$ python3 -q
>>> import numpy as np
>>> np.set_printoptions(suppress=True, linewidth=200)
>>> W0 = np.loadtxt("block14.csv", delimiter=",")
>>> W0
array([[8., 2., 0.],
       [2., 2., 2.],
       [0., 2., 3.]])
>>> np.linalg.rank(W0)
Traceback (most recent call last):
  File "<python-input-4>", line 1, in <module>
    np.linalg.rank(W0)
    ^^^^^^^^^^^^^^
AttributeError: module 'numpy.linalg' has no attribute 'rank'
>>> np.round(W0.mean(axis=0), 3)
array([3.333, 2.   , 1.667])
>>> W0.shape
(3, 3)
>>> round(np.linalg.norm(W0), 3)
np.float64(9.644)
>>> W0.sum(axis=1)
array([10.,  6.,  5.])
>>> np.round(np.abs(np.linalg.svd(W0)[2][-1]), 3)
array([0.204, 0.805, 0.557])
>>> np.linalg.matrix_rank(W0, rtol=0.1)
np.int64(2)
>>> [round(float(x), 3) for x in np.linalg.svd(W0, compute_uv=False)[:3]]
[8.671, 4.22, 0.109]
>>> evals, V = np.linalg.eigh(W0)
>>> x0 = np.array([-2, -1, -1])
>>> (np.sign(V[:, -1].round(6)) == np.sign(V[0, -1].round(6))).astype(int)
array([1, 1, 1])
>>> x0 @ W0 @ x0
np.float64(49.0)
>>> E = np.array([[1.2, 0.7, 0.1],
...     [-1.0, -1.5, 0.9],
...     [1.1, -0.1, -0.4],
...     [-0.5, -0.4, -0.5],
...     [0.7, 2.0, 0.7],
...     [-1.0, -1.1, 0.8],
...     [1.6, 0.2, -0.6],
...     [0.5, -0.1, -0.6],
...     [-0.5, 0.0, 0.7],
...     [0.8, -0.5, 0.2],
...     [-0.6, 1.4, -0.3],
...     [-2.3, 1.2, -1.7],
...     [2.9, 0.0, 0.8],
...     [-0.3, -0.3, -0.3],
...     [0.2, 0.5, 0.6]])
>>> E[2] *= 3
>>> E.round(3)
array([[ 1.2,  0.7,  0.1],
       [-1. , -1.5,  0.9],
       [ 3.3, -0.3, -1.2],
       [-0.5, -0.4, -0.5],
       [ 0.7,  2. ,  0.7],
       [-1. , -1.1,  0.8],
       [ 1.6,  0.2, -0.6],
       [ 0.5, -0.1, -0.6],
       [-0.5,  0. ,  0.7],
       [ 0.8, -0.5,  0.2],
       [-0.6,  1.4, -0.3],
       [-2.3,  1.2, -1.7],
       [ 2.9,  0. ,  0.8],
       [-0.3, -0.3, -0.3],
       [ 0.2,  0.5,  0.6]])
>>> cov = E.T @ E
>>> cov.round(3)
array([[32.96,  0.51,  0.37],
       [ 0.51, 12.24, -2.43],
       [ 0.37, -2.43,  8.96]])
>>> np.round(np.linalg.eigvalsh(cov)[::-1], 3)
array([32.977, 13.528,  7.656])
>>> np.round(np.diag(cov), 3)
array([32.96, 12.24,  8.96])
>>> round(np.trace(cov), 3), round(float((E ** 2).sum()), 3)
(np.float64(54.16), 54.16)
>>> t3 = np.stack([E, -3 * E, E[::-1]])
>>> np.round(np.einsum("bij,cij->bc", t3, t3), 3)
array([[  54.16, -162.48,   24.86],
       [-162.48,  487.44,  -74.58],
       [  24.86,  -74.58,   54.16]])
>>> np.round(t3.sum(axis=0), 3)
array([[-2.2, -0.9,  0.4],
       [ 1.7,  2.7, -2.1],
       [-3.7,  0.6,  3.2],
       [-1.3,  2. , -0.7],
       [-2. , -2.6, -1.7],
       [ 2.8,  1.7, -1.4],
       [-3.7, -0.4,  1.9],
       [-0.5,  0.1,  0.6],
       [ 2.6,  0.2, -2. ],
       [-2.6, -0.1,  0.4],
       [ 1.9, -0.8,  1.3],
       [ 4.1, -2.8,  2.9],
       [-2.5, -0.3, -2.8],
       [-0.4, -0.9,  1.5],
       [ 0.8, -0.3, -1.1]])
>>> np.linalg.matrix_rank(t3.reshape(3, -1))
np.int64(2)
>>> np.linalg.matrix_rank(t3)
array([3, 3, 3])
>>> mat = np.load("w.npy")
>>> mat
array([[ -2.337,  -4.658,   9.586],
       [ -0.411,  -0.958,   1.884],
       [  1.022,   2.904,  -5.454],
       [ -0.161,  -1.759,   2.32 ],
       [ -1.385,  -2.332,   5.116],
       [ -2.277,  -5.037,   9.099],
       [  1.531,   4.091,  -8.067],
       [  0.215,   0.865,  -1.547],
       [ -2.284,  -5.291,  10.303],
       [  0.132,   0.531,  -0.93 ],
       [  1.169,   2.337,  -3.673],
       [  0.586,   1.458,  -3.652],
       [  2.58 ,   6.464, -11.957],
       [  0.344,   1.273,  -2.533],
       [  2.134,   4.304,  -8.425],
       [ -1.099,  -3.189,   6.262]])
>>> other = np.c_[mat[:, :2] @ np.array([[-3, 1], [2, 1]]), np.array([-3, 0, -2, 2, 0, -3, -3, -2, -1, 3, 3, -1, -1, -2, 3, -1])]
>>> other.round(3)
array([[-2.305, -6.995, -3.   ],
       [-0.683, -1.369,  0.   ],
       [ 2.742,  3.926, -2.   ],
       [-3.035, -1.92 ,  2.   ],
       [-0.509, -3.717,  0.   ],
       [-3.243, -7.314, -3.   ],
       [ 3.589,  5.622, -3.   ],
       [ 1.085,  1.08 , -2.   ],
       [-3.73 , -7.575, -1.   ],
       [ 0.666,  0.663,  3.   ],
       [ 1.167,  3.506,  3.   ],
       [ 1.158,  2.044, -1.   ],
       [ 5.188,  9.044, -1.   ],
       [ 1.514,  1.617, -2.   ],
       [ 2.206,  6.438,  3.   ],
       [-3.081, -4.288, -1.   ]])
>>> np.linalg.matrix_rank(other)
np.int64(3)
>>> np.round(np.linalg.lstsq(mat, other[:, 0])[0], 3) + 0
array([-3.,  2.,  0.])
>>> d = np.linalg.norm(mat[:, None] - mat[None], axis=-1)
>>> d[0].round(6).argsort(kind="stable")[:4]
array([ 0,  5,  8, 15])
>>> np.unravel_index(d.round(6).argmax(), d.shape)
(np.int64(8), np.int64(12))
>>> np.flatnonzero(d[0] < d.mean() / 2)
array([ 0,  5,  8, 15])
>>> np.linalg.matrix_rank(d ** 2)
np.int64(5)
